$ python -q
>>> import numpy as np
>>> from numpy import linalg as LA
>>> np.set_printoptions(precision=2, suppress=True, linewidth=120, floatmode="fixed")
>>> M = np.loadtxt("block6.csv", delimiter=",")
>>> M
array([[ 0.61, -0.32,  0.30, -0.22],
       [-0.32,  0.66,  0.35,  0.07],
       [ 0.30,  0.35,  0.64, -0.15],
       [-0.22,  0.07, -0.15,  0.08]])
>>> M.reshape(-1, 2)
array([[ 0.61, -0.32],
       [ 0.30, -0.22],
       [-0.32,  0.66],
       [ 0.35,  0.07],
       [ 0.30,  0.35],
       [ 0.64, -0.15],
       [-0.22,  0.07],
       [-0.15,  0.08]])
>>> M.ravel(order="F")
array([ 0.61, -0.32,  0.30, -0.22, -0.32,  0.66,  0.35,  0.07,  0.30,  0.35,  0.64, -0.15, -0.22,  0.07, -0.15,  0.08])
>>> t3 = M.reshape(4, 2, -1)
>>> np.einsum("ihd,ihd->ih", t3, t3)
array([[0.47, 0.14],
       [0.54, 0.12],
       [0.21, 0.44],
       [0.06, 0.03]])
>>> A = np.load("sample9.npy")
>>> A
array([[-0.07, -0.27,  0.68,  0.20,  0.04, -0.64],
       [ 0.07, -0.57,  0.18, -0.76, -0.14,  0.17],
       [-0.69,  0.11, -0.34, -0.26, -0.35, -0.45],
       [ 0.53,  0.60,  0.09, -0.45, -0.14, -0.37],
       [-0.23,  0.32,  0.54,  0.08, -0.60,  0.44],
       [-0.43,  0.35,  0.30, -0.32,  0.69,  0.16]])
>>> x = np.array([-4, -2, -3, -3, -3, -1])
>>> target = A @ x
>>> target
array([-1.34,  2.88,  5.86, -1.46, -0.21, -1.16])
>>> print(LA.solve(A, target + A[:, 3]))
[-4.00 -2.00 -3.00 -2.00 -3.00 -1.00]
>>> np.round(LA.solve(A, A[:, 2]), 2) + 0
array([0.00, 0.00, 1.00, 0.00, 0.00, 0.00])
>>> LA.solve(A, target)
array([-4.00, -2.00, -3.00, -3.00, -3.00, -1.00])
>>> print(np.round(LA.solve(A.T, A[4]), 2) + 0)
[0.00 0.00 0.00 0.00 1.00 0.00]
>>> LA.solve(A, -1 * target)
array([4.00, 2.00, 3.00, 3.00, 3.00, 1.00])
>>> A2 = np.array([[2, 1], [0, 3], [0, 2], [3, 0], [0, -5], [1, -2]])
>>> print(np.einsum("ik,kj->ij", A, A2))
[[-0.16  1.55]
 [-1.99 -0.96]
 [-2.61  1.60]
 [-0.65  3.92]
 [ 0.21  3.89]
 [-1.65 -2.58]]
>>> print(LA.matrix_rank(np.vstack([A, A2.T])))
6
>>> np.vstack([A, A2.T]).shape
(8, 6)
>>> np.einsum("ij->j", A)
array([-0.82,  0.53,  1.44, -1.51, -0.48, -0.68])
>>> np.einsum("ik,kj->ji", A, A2)
array([[-0.16, -1.99, -2.61, -0.65,  0.21, -1.65],
       [ 1.55, -0.96,  1.60,  3.92,  3.89, -2.58]])
>>> print(LA.matrix_rank(A @ A2))
2
>>> A @ A2
array([[-0.16,  1.55],
       [-1.99, -0.96],
       [-2.61,  1.60],
       [-0.65,  3.92],
       [ 0.21,  3.89],
       [-1.65, -2.58]])
>>> x = np.array([3, 4, 6, 3, 4, 7])
>>> h1 = np.maximum(A @ x, 0)
>>> np.flatnonzero(h1 > 1e-9)
array([3, 4, 5])
>>> np.maximum(A @ (3 * x), 0)
array([ 0.00,  0.00,  0.00,  0.14, 14.25, 14.42])
>>> A.T @ h1
array([-3.13,  3.21,  3.97, -1.19,  0.50,  2.85])
>>> A * (h1 > 1e-9)[:, None]
array([[-0.00, -0.00,  0.00,  0.00,  0.00, -0.00],
       [ 0.00, -0.00,  0.00, -0.00, -0.00,  0.00],
       [-0.00,  0.00, -0.00, -0.00, -0.00, -0.00],
       [ 0.53,  0.60,  0.09, -0.45, -0.14, -0.37],
       [-0.23,  0.32,  0.54,  0.08, -0.60,  0.44],
       [-0.43,  0.35,  0.30, -0.32,  0.69,  0.16]])
>>> h1
array([0.00, 0.00, 0.00, 0.05, 4.75, 4.81])
>>> np.tanh(A @ x)
array([-0.71, -0.99, -1.00,  0.05,  1.00,  1.00])
>>> f, v = A[5], A[3]
>>> round(f @ f, 2)
np.float64(1.0)
>>> round(float(f @ v), 2)
0.0
>>> p = (f @ v) / (f @ f) * f
>>> p.round(2) + 0
array([0.00, 0.00, 0.00, 0.00, 0.00, 0.00])
>>> np.round(LA.norm(f + v) ** 2 + LA.norm(f - v) ** 2, 2)
np.float64(4.0)
>>> print((A - A.T) / 2)
[[ 0.00 -0.17  0.69 -0.16  0.14 -0.11]
 [ 0.17  0.00  0.04 -0.68 -0.23 -0.09]
 [-0.69 -0.04  0.00 -0.17 -0.44 -0.37]
 [ 0.16  0.68  0.17  0.00 -0.11 -0.02]
 [-0.14  0.23  0.44  0.11  0.00 -0.12]
 [ 0.11  0.09  0.37  0.02  0.12  0.00]]
>>> assert A == A.T
Traceback (most recent call last):
  File "<python-input-42>", line 1, in <module>
    assert A == A.T
           ^^^^^^^^
ValueError: The truth value of an array with more than one element is ambiguous. Use a.any() or a.all()
>>> np.sort(np.abs(LA.eigvals(A)))
array([1.00, 1.00, 1.00, 1.00, 1.00, 1.00])
>>> round(LA.det(A), 2)
np.float64(-1.0)
>>> print(round(float(np.trace(A)), 2))
-1.87
>>> LA.determinant(A)
Traceback (most recent call last):
  File "<python-input-46>", line 1, in <module>
    LA.determinant(A)
    ^^^^^^^^^^^^^^
AttributeError: module 'numpy.linalg' has no attribute 'determinant'
